$ ipython --no-banner

In [1]: import numpy as np

In [2]: np.set_printoptions(precision=3, suppress=True, linewidth=140, floatmode="fixed")

In [3]: rng = np.random.default_rng(4830)

In [4]: th = rng.uniform(0, 2 * np.pi, 22)

In [5]: O, _ = np.linalg.qr(np.array([[-0.2, 1.4],
   ...:     [0.7, -0.8],
   ...:     [-0.6, -1.1],
   ...:     [-0.8, 2.8],
   ...:     [0.3, -1.1],
   ...:     [-0.2, -0.9]]))

In [6]: feats = 20 * np.c_[np.cos(th), np.sin(th)] @ O.T

In [7]: feats
Out[7]: 
array([[ -4.255,  -7.356,  15.996,  -1.826,   0.956,   8.226],
       [ -7.655,   2.277,   8.727, -13.878,   5.503,   6.098],
       [  1.406, -10.994,  12.067,   9.772,  -3.590,   4.812],
       [  3.032, -10.884,   9.448,  12.314,  -4.614,   3.185],
       [ -6.058,   8.699,  -2.010, -15.692,   6.037,   0.956],
       [ -7.041,  -1.695,  12.925, -10.177,   4.137,   7.734],
       [ -7.662,   2.745,   8.132, -14.209,   5.622,   5.842],
       [ -1.208, -10.108,  14.908,   4.958,  -1.684,   6.834],
       [  7.418,  -5.322,  -4.428,  15.576,  -6.093,  -4.161],
       [ -6.603,   7.773,   0.018, -15.937,   6.163,   2.001],
       [  6.413,  -8.131,   0.734,  15.876,  -6.128,  -1.617],
       [  7.658,  -2.400,  -8.572,  13.967,  -5.535,  -6.032],
       [  1.873, -11.018,  11.387,  10.540,  -3.898,   4.376],
       [ -6.816,  -2.440,  13.545,  -9.306,   3.810,   7.936],
       [ -7.649,   2.100,   8.945, -13.747,   5.456,   6.191],
       [  6.875,   2.256, -13.397,   9.527,  -3.893,  -7.889],
       [ -4.951,   9.913,  -5.267, -14.740,   5.618,  -0.791],
       [  5.925,   4.651, -15.045,   6.361,  -2.695,  -8.318],
       [  6.025,   4.441, -14.926,   6.666,  -2.811,  -8.296],
       [ -7.615,   1.530,   9.629, -13.303,   5.295,   6.477],
       [  2.252, -11.006,  10.794,  11.141,  -4.140,   4.004],
       [ -7.060,   6.669,   2.141, -15.919,   6.190,   3.061]])

In [8]: Xs = feats - feats.mean(axis=1)
Traceback (most recent call last):
  Cell In[8], line 1
    Xs = feats - feats.mean(axis=1)
ValueError: operands could not be broadcast together with shapes (22,6) (22,) 


In [9]: Xs = feats - feats.mean(axis=0)

In [10]: left, sigma, VT = np.linalg.svd(Xs, full_matrices=False)

In [11]: np.round(Xs.mean(axis=0), 3) + 0
Out[11]: array([0.000, 0.000, 0.000, 0.000, 0.000, 0.000])

In [12]: np.round(sigma ** 2 / (sigma ** 2).sum(), 3) + 0
Out[12]: array([0.635, 0.365, 0.000, 0.000, 0.000, 0.000])

In [13]: VT[0] * np.sign(VT[0, np.abs(VT[0]).argmax()])
Out[13]: array([ 0.376, -0.237, -0.266,  0.767, -0.301, -0.229])

In [14]: sigma.round(3) + 0
Out[14]: array([72.883, 55.313,  0.000,  0.000,  0.000,  0.000])
